In [1]: import numpy as np

In [2]: from numpy import linalg as LA

In [3]: np.set_printoptions(precision=3, suppress=True, linewidth=140, floatmode="fixed")

In [4]: mat = np.loadtxt("dump.csv", delimiter=",")

In [5]: print(mat)
[[ 1.000 -2.000 -2.000]
 [ 2.000  5.000  2.000]
 [-2.000 -2.000  1.000]]

In [6]: O = mat.astype(float).copy()

In [7]: for j in range(3):
   ...:     O[:, j] -= O[:, :j] @ (O[:, :j].T @ O[:, j])
   ...:     O[:, j] /= LA.norm(O[:, j])
   ...: 

In [8]: print(O)
[[ 0.333 -0.808  0.485]
 [ 0.667  0.566  0.485]
 [-0.667  0.162  0.728]]

In [9]: print(np.round(O.T @ mat, 3) + 0)
[[3.000 4.000 0.000]
 [0.000 4.123 2.910]
 [0.000 0.000 0.728]]

In [10]: x0 = np.array([1, -4, 4])

In [11]: a = np.maximum(mat @ x0, 0)

In [12]: print(np.tanh(mat @ x0))
[ 0.762 -1.000  1.000]

In [13]: print(mat.T @ a)
[-19.000 -22.000   8.000]

In [14]: print(np.maximum(mat @ x0, 0) - np.maximum(-mat @ x0, 0))
[  1.000 -10.000  10.000]

In [15]: O, V = LA.qr(mat[:, :1])[0], LA.qr(mat[:, 1:])[0]

In [16]: sigma = LA.svd(O.T @ V, compute_uv=False)

In [17]: print((sigma > 0.9).sum())
1

In [18]: print(sigma)
[0.970]

In [19]: print(np.round(LA.norm(O @ O.T - V @ V.T, 2), 3))
1.0

In [20]: C = np.array([[1, 0, 1]])

In [21]: rng = np.random.default_rng(6932)

In [22]: m1 = rng.normal(size=(16, 1)) @ C + np.array([4, 8, 3])

In [23]: print(m1)
[[3.627 8.000 2.627]
 [2.434 8.000 1.434]
 [3.144 8.000 2.144]
 [5.455 8.000 4.455]
 [3.888 8.000 2.888]
 [4.966 8.000 3.966]
 [4.678 8.000 3.678]
 [3.679 8.000 2.679]
 [4.000 8.000 3.000]
 [3.719 8.000 2.719]
 [3.090 8.000 2.090]
 [3.956 8.000 2.956]
 [3.148 8.000 2.148]
 [3.775 8.000 2.775]
 [1.987 8.000 0.987]
 [3.308 8.000 2.308]]

In [24]: left, sigma, vt = LA.svd(m1)

In [25]: V = vt[:(sigma > 1e-8).sum()]

In [26]: x0 = m1[12] + 2 * m1[9] + rng.integers(2) * np.eye(3)[2]

In [27]: print(x0)
[10.585 24.000  7.585]

In [28]: print(round(LA.norm(x0 - V.T @ V @ x0), 3))
0.0

In [29]: print(np.allclose(V.T @ V @ x0, x0))
True

In [30]: print(LA.matrix_rank(np.vstack([m1, x0])))
2

In [31]: other = m1 + rng.integers(-2, 3, (16, 2)) @ rng.integers(-2, 3, (2, 3))

In [32]: print(other)
[[ 3.627 10.000  3.627]
 [ 4.434  6.000  4.434]
 [ 2.144  6.000 -0.856]
 [ 6.455 10.000  7.455]
 [ 3.888  4.000  0.888]
 [ 5.966  4.000  3.966]
 [ 4.678  6.000  2.678]
 [ 2.679  6.000 -0.321]
 [ 2.000 12.000  1.000]
 [ 3.719  8.000  2.719]
 [ 2.090  8.000  0.090]
 [ 5.956  8.000  6.956]
 [ 2.148 12.000  2.148]
 [ 5.775  6.000  5.775]
 [ 1.987  4.000 -1.013]
 [ 5.308  0.000  2.308]]

In [33]: print(np.abs(other - m1).sum(axis=1))
[ 3.000  7.000  6.000  6.000  6.000  5.000  3.000  6.000  8.000  0.000  3.000  6.000  5.000  7.000  6.000 10.000]

In [34]: print(LA.matrix_rank(other - m1, tol=1e-8))
2

In [35]: print(LA.lstsq(m1[:-1].T, m1[-1])[2])
2

In [36]: print(np.unique(m1.round(6), axis=0).shape)
(16, 3)

In [37]: other = np.array([[-2, 1, 0], [1, 3, 2], [3, -2, -2]])

In [38]: J = np.triu(other)

In [39]: print(J)
[[-2  1  0]
 [ 0  3  2]
 [ 0  0 -2]]

In [40]: print(np.allclose(J, J.T))
False

In [41]: print(round(float(LA.det(J)), 3))
12.0

In [42]: print(J @ J)
[[4 1 2]
 [0 9 2]
 [0 0 4]]

In [43]: print(np.allclose(J @ J.T, J.T @ J))
False
